% python3 -q
>>> import numpy as np
>>> import numpy.linalg as la
>>> np.set_printoptions(precision=2, suppress=True, linewidth=140, legacy="1.25")
>>> J = np.array([[-5, 1, 4], [5, -5, -4], [-5, 3, 5]])
>>> J[1] = J[0]
>>> J
array([[-5,  1,  4],
       [-5,  1,  4],
       [-5,  3,  5]])
>>> # rows 0 and 1 are equal
>>> other = np.array([[2, -2, 2], [2, -2, -3]])
>>> cent = np.kron(other, J)
>>> cent
array([[-10,   2,   8,  10,  -2,  -8, -10,   2,   8],
       [-10,   2,   8,  10,  -2,  -8, -10,   2,   8],
       [-10,   6,  10,  10,  -6, -10, -10,   6,  10],
       [-10,   2,   8,  10,  -2,  -8,  15,  -3, -12],
       [-10,   2,   8,  10,  -2,  -8,  15,  -3, -12],
       [-10,   6,  10,  10,  -6, -10,  15,  -9, -15]])
>>> np.round(la.norm(cent, 2), 2), round(float(la.norm(other, 2) * la.norm(J, 2)), 2)
(49.87, 49.87)
>>> rank = la.matrix_rank(J)
>>> rank
2
>>> N = la.svd(J)[2][rank:].T
>>> N[:, 0] / N[np.abs(N[:, 0]).round(6).argmax(), 0]
array([ 0.7, -0.5,  1. ])
>>> np.allclose(J @ N, 0)
True
>>> [int(la.matrix_rank(J[:i])) for i in range(1, len(J) + 1)]
[1, 1, 2]
>>> [int(la.matrix_rank(np.delete(J, i, axis=0))) for i in range(3)]
[2, 2, 1]
>>> np.round(J @ N, 2) + 0
array([[0.],
       [0.],
       [0.]])
>>> rng = np.random.default_rng(85)
>>> labels = rng.permutation(3)
>>> labels
array([0, 2, 1])
>>> other = J[labels][:, labels]
>>> np.round(np.sort(np.abs(la.eigvals(other))), 2) + 0
array([0., 3., 4.])
>>> np.allclose(other, J)
False
>>> m1 = np.array([[-11.93, -9.83, 19.95],
...     [-4.71, 26.42, -8.37],
...     [-0.44, 23.99, 4.13],
...     [9.57, 17.0, -9.4],
...     [-10.64, 12.78, -0.68],
...     [-1.86, -1.64, 1.22],
...     [-1.48, 35.34, 23.47],
...     [9.69, -45.99, -10.05],
...     [15.51, -13.36, -13.5],
...     [-1.59, -7.62, -9.04],
...     [-8.2, -13.18, 5.75],
...     [5.1, 15.1, 5.5],
...     [4.24, 11.61, 1.63],
...     [9.68, 17.28, -6.6],
...     [5.34, -31.63, -7.39],
...     [3.61, -13.1, -24.56],
...     [22.31, -9.51, -4.03],
...     [-4.3, -15.06, 11.49]])
>>> P = m1 @ la.solve(m1.T @ m1, m1.T)
>>> np.round(la.eigvalsh(P), 2) + 0
array([0., 0., 0., 0., 0., 0., 0., 0., 0., 0., 0., 0., 0., 0., 0., 1., 1., 1.])
>>> np.allclose(P @ P, P)
True
>>> P @ m1[:, 0]
array([-11.93,  -4.71,  -0.44,   9.57, -10.64,  -1.86,  -1.48,   9.69,  15.51,  -1.59,  -8.2 ,   5.1 ,   4.24,   9.68,   5.34,   3.61,
        22.31,  -4.3 ])
>>> M = np.load("sample3.npy")
>>> M
array([[-6,  6,  4,  3],
       [ 0,  5,  4,  3],
       [ 0,  0, -6,  6],
       [ 0,  0,  0,  8]])
>>> other = la.inv(M)
>>> np.round(M @ other, 2) + 0
array([[1., 0., 0., 0.],
       [0., 1., 0., 0.],
       [0., 0., 1., 0.],
       [0., 0., 0., 1.]])
>>> la.det(M) * other
array([[-240.,  288.,   32.,  -42.],
       [   0.,  288.,  192., -252.],
       [  -0.,   -0., -240.,  180.],
       [   0.,    0.,    0.,  180.]])
>>> (np.abs(other) > 1e-9).astype(int)
array([[1, 1, 1, 1],
       [0, 1, 1, 1],
       [0, 0, 1, 1],
       [0, 0, 0, 1]])
>>> la.inv(other)
array([[-6.,  6.,  4.,  3.],
       [ 0.,  5.,  4.,  3.],
       [-0., -0., -6.,  6.],
       [ 0.,  0.,  0.,  8.]])
>>> U, sv, Vh = la.svd(M, full_matrices=False)
>>> sv / sv[0]
array([1.  , 0.85, 0.36, 0.21])
>>> (sv > 1e-8).sum()
4
>>> np.round(np.sqrt((sv ** 2).sum()), 2), np.round(la.norm(M), 2)
(16.82, 16.82)
>>> np.round(Vh @ Vh.T, 2) + 0
array([[1., 0., 0., 0.],
       [0., 1., 0., 0.],
       [0., 0., 1., 0.],
       [0., 0., 0., 1.]])
>>> C2 = M.T @ M
>>> (M @ M.T).shape
(4, 4)
>>> np.trace(C2), (M ** 2).sum()
(283, 283)
>>> C2
array([[ 36, -36, -24, -18],
       [-36,  61,  44,  33],
       [-24,  44,  68, -12],
       [-18,  33, -12, 118]])
>>> np.allclose(C2, C2.T)
True
>>> la.matrix_rank(C2)
4
>>> data = np.load("layer14.npy")
>>> data
array([[ 16, -22,  30],
       [  4,  -8,   0],
       [ -3,   5,  -3],
       [ -3,   7,   3]])
>>> # row 0 dominates
>>> x0 = np.array([4, 1, 0])
>>> a = np.maximum(data @ x0, 0)
>>> data.T @ a
array([ 704, -988, 1260])
>>> np.maximum(data @ x0, 0) - np.maximum(-data @ x0, 0)
array([42,  8, -7, -5])
>>> data * (a > 1e-9)[:, None]
array([[ 16, -22,  30],
       [  4,  -8,   0],
       [  0,   0,   0],
       [  0,   0,   0]])
>>> np.flatnonzero(a > 1e-9)
array([0, 1])
>>> U, sv, Vh = la.svd(data)
>>> sv.round(2) + 0
array([41.52, 10.31,  0.  ])
>>> other = U[:, :2] @ np.diag(sv[:2]) @ Vh[:2]
>>> other.round(2) + 0
array([[ 16., -22.,  30.],
       [  4.,  -8.,   0.],
       [ -3.,   5.,  -3.],
       [ -3.,   7.,   3.]])
>>> la.matrix_rank(data, rtol=0.05)
2
>>> round(la.norm(data - other, 2), 2), np.round(sv[2], 2)
(0.0, 0.0)
>>> la.matrix_rank(other)
2
>>> feats = np.loadtxt("test15.csv", delimiter=",")
>>> feats
array([[1., 1., 2., 1.],
       [1., 0., 2., 2.],
       [1., 0., 2., 2.],
       [0., 0., 0., 0.],
       [1., 1., 0., 2.],
       [0., 0., 0., 0.],
       [1., 0., 0., 1.],
       [0., 0., 0., 0.],
       [1., 0., 2., 2.],
       [2., 1., 2., 2.],
       [0., 0., 0., 0.],
       [1., 0., 0., 1.],
       [0., 0., 0., 0.],
       [1., 1., 2., 1.],
       [1., 2., 2., 2.],
       [2., 1., 2., 4.],
       [0., 0., 0., 0.],
       [1., 1., 0., 2.]])
>>> # rows 1 and 2 are equal
>>> Xs = m1 - m1.mean(axis=0)
>>> evecs = la.svd(Xs)[2][:1]
>>> other = Xs - Xs @ evecs.T @ evecs
>>> np.diag(evecs.T @ evecs)
array([0.02, 0.92, 0.06])
>>> other.std(axis=0)
array([ 8.37,  3.25, 10.22])
>>> np.cov(Xs @ evecs.T, rowvar=False)
array(481.76)
>>> Xs = feats - feats.mean(axis=0)
>>> U, sv, Vh = la.svd(Xs, full_matrices=False)
>>> np.abs(Vh[0]).argmax()
3
>>> Vh[0] * np.sign(Vh[0, np.abs(Vh[0]).argmax()])
array([0.39, 0.25, 0.57, 0.68])
>>> np.round(Xs.mean(axis=0), 2) + 0
array([0., 0., 0., 0.])
>>> (np.sign(U[:, 0]) == np.sign(U[0, 0])).astype(int)
array([1, 1, 1, 0, 1, 0, 0, 0, 1, 1, 0, 0, 0, 1, 1, 1, 0, 1])
>>> cent = np.array([[-3, -4, -1, 5]])
>>> mat = rng.normal(size=(28, 1)) @ cent + np.array([2, 2, -3, 3])
>>> mat
array([[ 4.79,  5.71, -2.07, -1.64],
       [ 4.77,  5.69, -2.08, -1.61],
       [ 2.3 ,  2.4 , -2.9 ,  2.51],
       [ 0.84,  0.46, -3.39,  4.93],
       [ 0.7 ,  0.27, -3.43,  5.17],
       [ 1.14,  0.85, -3.29,  4.43],
       [ 4.77,  5.7 , -2.08, -1.62],
       [ 3.03,  3.38, -2.66,  1.28],
       [ 1.41,  1.21, -3.2 ,  3.98],
       [ 2.82,  3.09, -2.73,  1.64],
       [ 5.53,  6.7 , -1.82, -2.88],
       [-3.63, -5.51, -4.88, 12.39],
       [ 3.36,  3.82, -2.55,  0.73],
       [ 6.11,  7.48, -1.63, -3.85],
       [ 4.55,  5.4 , -2.15, -1.25],
       [ 5.28,  6.37, -1.91, -2.46],
       [ 8.52, 10.7 , -0.83, -7.87],
       [ 1.38,  1.17, -3.21,  4.04],
       [-0.47, -1.3 , -3.82,  7.12],
       [ 6.29,  7.72, -1.57, -4.15],
       [ 2.67,  2.89, -2.78,  1.89],
       [ 1.53,  1.38, -3.16,  3.78],
       [-1.18, -2.24, -4.06,  8.31],
       [ 3.44,  3.92, -2.52,  0.6 ],
       [-2.35, -3.8 , -4.45, 10.25],
       [ 3.93,  4.58, -2.36, -0.22],
       [ 4.9 ,  5.86, -2.03, -1.83],
       [ 4.28,  5.03, -2.24, -0.79]])
>>> cent = mat[[19, 26]].astype(float)
>>> for _ in range(7):
...     labels = la.norm(mat[:, None] - cent, axis=-1).argmin(axis=1)
...     cent = np.array([mat[labels == j].mean(axis=0) for j in range(2)])
... 
>>> labels
array([0, 0, 1, 1, 1, 1, 0, 0, 1, 0, 0, 1, 0, 0, 0, 0, 0, 1, 1, 0, 0, 1, 1, 0, 1, 0, 0, 0])
>>> np.abs(cent[1] - cent[0]).argmax()
3
>>> Xs = mat - mat.mean(axis=0)
>>> evecs = la.svd(Xs)[2][:2]
>>> other = Xs - Xs @ evecs.T @ evecs
>>> round(la.norm(other) / la.norm(Xs), 2)
0.0
>>> np.round(np.cov(Xs @ evecs.T, rowvar=False), 2) + 0
array([[42.82,  0.  ],
       [ 0.  ,  0.  ]])
>>> la.norm(other, axis=1).round(6).argmax()
0
>>> np.round((Xs @ evecs.T).std(axis=0), 2) + 0
array([6.43, 0.  ])
>>> E = np.loadtxt("block4.csv", delimiter=",")
>>> E
array([[ 11.73,  56.56,  48.91,  23.61],
       [  9.3 ,  43.6 ,  38.93,  19.96],
       [  4.94,  20.68,  20.46,  12.25],
       [  3.83,  15.05,  15.62,   9.9 ],
       [  3.75,  14.66,  15.29,   9.73],
       [  3.66,  14.22,  14.9 ,   9.53],
       [  3.46,  13.24,  14.03,   9.08],
       [  3.  ,  10.98,  11.98,   7.99],
       [  1.27,   3.39,   4.46,   3.41],
       [  1.25,   3.32,   4.38,   3.35],
       [  0.79,   1.77,   2.55,   2.03],
       [  0.76,   1.69,   2.44,   1.95],
       [  0.69,   1.48,   2.17,   1.74],
       [  0.63,   1.31,   1.95,   1.56],
       [  0.38,   0.69,   1.09,   0.88],
       [  0.24,   0.41,   0.66,   0.54],
       [ -1.81,  -2.46,  -2.64,  -0.81],
       [ -1.9 ,  -2.62,  -2.74,  -0.76],
       [ -2.05,  -2.93,  -2.91,  -0.67],
       [ -2.68,  -4.26,  -3.63,  -0.25],
       [ -2.83,  -4.59,  -3.8 ,  -0.14],
       [ -3.16,  -5.39,  -4.2 ,   0.13],
       [ -3.24,  -5.58,  -4.29,   0.19],
       [ -5.43, -11.68,  -7.22,   2.13],
       [ -6.73, -15.76,  -9.17,   3.33],
       [ -8.18, -20.56, -11.47,   4.64],
       [-11.28, -31.39, -16.72,   7.38]])
>>> # rank 3
>>> Xs = E - E.mean(axis=0)
>>> evecs = la.svd(Xs)[2][:3]
>>> other = Xs - Xs @ evecs.T @ evecs
>>> np.round(other.std(axis=0), 2) + 0
array([0., 0., 0., 0.])
>>> labels = E[:, 0] > np.median(E[:, 0])
>>> u = E[labels].mean(axis=0) - E[~labels].mean(axis=0)
>>> ((E - E.mean(axis=0)) @ u > 0).astype(int)
array([1, 1, 1, 1, 1, 1, 1, 1, 0, 0, 0, 0, 0, 0, 0, 0, 0, 0, 0, 0, 0, 0, 0, 0, 0, 0, 0])
>>> np.argsort(-np.abs(u).round(6), kind="stable")
array([1, 2, 3, 0])
>>> labels.astype(int)
array([1, 1, 1, 1, 1, 1, 1, 1, 1, 1, 1, 1, 1, 0, 0, 0, 0, 0, 0, 0, 0, 0, 0, 0, 0, 0, 0])
>>> np.round((((E - E.mean(axis=0)) @ u > 0) == labels).mean(), 2)
0.81
>>> u
array([ 7.16, 22.92, 19.73,  7.51])
>>> t3 = np.stack([E, 5 * E, E[::-1]])
>>> la.matrix_rank(t3)
array([3, 3, 3])
>>> la.matrix_rank(t3.reshape(3, -1))
2
>>> np.einsum("bij,cij->bc", t3, t3)
array([[ 16775.11,  83875.53, -10517.81],
       [ 83875.53, 419377.67, -52589.06],
       [-10517.81, -52589.06,  16775.11]])
>>> U, sv, Vh = la.svd(E)
>>> sv.round(2) + 0
array([126.26,  28.43,   5.1 ,   0.  ])
>>> other = U[:, :3] @ np.diag(sv[:3]) @ Vh[:3]
>>> la.matrix_rank(E, rtol=0.05)
2
>>> np.round(np.abs(E - other).max(), 2)
0.0
>>> round(la.norm(E - other, 2), 2), np.round(sv[3], 2)
(0.0, 0.0)
>>> A = np.load("m.npy")
>>> A
array([[13.03,  5.  ,  5.01],
       [10.01,  3.99,  4.05],
       [13.  ,  5.  ,  4.99]])
>>> labels = rng.permutation(3)
>>> labels
array([0, 1, 2])
>>> other = A[labels][:, labels]
>>> np.sort(np.abs(la.eigvals(other)))
array([ 0.02,  0.09, 21.94])
>>> round(np.trace(other), 2)
22.01
>>> np.diag(other)
array([13.03,  3.99,  4.99])
>>> other
array([[13.03,  5.  ,  5.01],
       [10.01,  3.99,  4.05],
       [13.  ,  5.  ,  4.99]])
>>> round(la.norm(A), 2)
23.9
>>> np.count_nonzero(A)
9
>>> A.shape
(3, 3)
>>> A.sum(axis=0)
array([36.04, 13.99, 14.05])
>>> np.diff(A, axis=0)
array([[-3.02, -1.01, -0.96],
       [ 2.99,  1.01,  0.94]])
>>> A - A[0]
array([[ 0.  ,  0.  ,  0.  ],
       [-3.02, -1.01, -0.96],
       [-0.03,  0.  , -0.02]])
>>> la.svd(A, compute_uv=False)
array([23.9 ,  0.19,  0.01])
